$ python3 -q
>>> import numpy as np
>>> np.set_printoptions(precision=3, suppress=True, linewidth=100, floatmode="fixed")
>>> rd = lambda a: np.round(a, 3) + 0
>>> E = np.array([[0, 1, 0, 2, 3, 0, 0],
...     [0, 0, 0, 0, 0, 2, 2],
...     [0, 0, 0, 2, 1, 1, 3],
...     [0, 0, 0, 0, 2, 0, 1],
...     [0, 0, 0, 0, 0, 0, 1],
...     [0, 0, 0, 0, 0, 0, 0],
...     [0, 0, 0, 0, 0, 0, 0]])
>>> print(E)
[[0 1 0 2 3 0 0]
 [0 0 0 0 0 2 2]
 [0 0 0 2 1 1 3]
 [0 0 0 0 2 0 1]
 [0 0 0 0 0 0 1]
 [0 0 0 0 0 0 0]
 [0 0 0 0 0 0 0]]
>>> left, sig, Vt = np.linalg.svd(E)
>>> print(rd(sig))
[5.207 3.523 1.439 1.157 0.262 0.000 0.000]
>>> B = left[:, :5] @ np.diag(sig[:5]) @ Vt[:5]
>>> print(np.linalg.matrix_rank(E, rtol=0.05))
5
>>> print(rd(B))
[[0.000 1.000 0.000 2.000 3.000 0.000 0.000]
 [0.000 0.000 0.000 0.000 0.000 2.000 2.000]
 [0.000 0.000 0.000 2.000 1.000 1.000 3.000]
 [0.000 0.000 0.000 0.000 2.000 0.000 1.000]
 [0.000 0.000 0.000 0.000 0.000 0.000 1.000]
 [0.000 0.000 0.000 0.000 0.000 0.000 0.000]
 [0.000 0.000 0.000 0.000 0.000 0.000 0.000]]
>>> print(np.linalg.cond(E) > 100)
True
>>> print(rd(np.linalg.norm(E, 2) / np.linalg.norm(E)))
0.794
>>> print(np.argsort(-np.linalg.norm(E, axis=0).round(6), kind="stable")[:3])
[6 4 3]
>>> F = np.array([[8, -8, 9, -8],
...     [-2, -5, 5, 4],
...     [-3, 5, -1, -1],
...     [-6, 3, -7, 8],
...     [1, 0, -2, -9],
...     [3, -2, -1, 2],
...     [12, 2, -1, -16]])
>>> O, vecs = np.linalg.qr(F[:, :3])[0], np.linalg.qr(F[:, 3:])[0]
>>> sig = np.linalg.svd(O.T @ vecs, compute_uv=False)
>>> print(rd(sig))
[0.903]
>>> feats = np.loadtxt("out8.csv", delimiter=",")
>>> print(feats)
[[0.000 1.000 1.000]
 [1.000 0.000 0.000]
 [1.000 0.000 0.000]]
>>> left, sig, Vt = np.linalg.svd(feats)
>>> vecs = Vt[:(sig > 1e-8).sum()]
>>> rng = np.random.default_rng(5647)
>>> vec = feats[0] + 3 * feats[1] + rng.integers(2) * np.eye(3)[1]
>>> print(vec)
[3.000 2.000 1.000]
>>> print(np.allclose(vecs.T @ vecs @ vec, vec))
False
>>> print(rd(np.linalg.norm(vec - vecs.T @ vecs @ vec)))
0.707
>>> print(np.argsort(-np.linalg.norm(feats, axis=0).round(6), kind="stable")[:3])
[0 1 2]
>>> print([round(float(x), 3) for x in np.linalg.svd(feats, compute_uv=False)[:3]])
[1.414, 1.414, 0.0]
>>> print(np.linalg.matrix_rank(feats, rtol=0.1))
2
>>> print(rd(np.linalg.norm(feats, 2) / np.linalg.norm(feats)))
0.707
>>> B = np.array([[2, 9, 2], [6, 8, 0], [2, 1, 7], [1, 7, 6], [3, 6, 7], [4, 1, 4]])
>>> K = B.T @ B
>>> print(K)
[[ 70  97  61]
 [ 97 232 113]
 [ 61 113 154]]
>>> # symmetric
>>> evals, vecs = np.linalg.eig(K)
>>> print(rd(np.sort(np.linalg.eigvals(K.T))))
[ 23.795  74.202 358.003]
>>> print(rd(K @ vecs[:, 0] - evals[0] * vecs[:, 0]))
[0.000 0.000 0.000]
>>> print(rd(evals))
[358.003  23.795  74.202]
>>> print(rd(np.prod(evals)))
632114.0
>>> print(rd(np.sort(np.linalg.eigvals(np.linalg.inv(K)))))
[0.003 0.013 0.042]
>>> vec = np.ones(3)
>>> for _ in range(5):
...     vec = K @ vec
...     vec /= np.linalg.norm(vec)
...     print(round(vec @ K @ vec, 3))
... 
357.731
357.995
358.002
358.003
358.003
>>> print(rd(np.linalg.eigvalsh(K)[-1]))
358.003
>>> print(rd(vec))
[0.369 0.762 0.532]
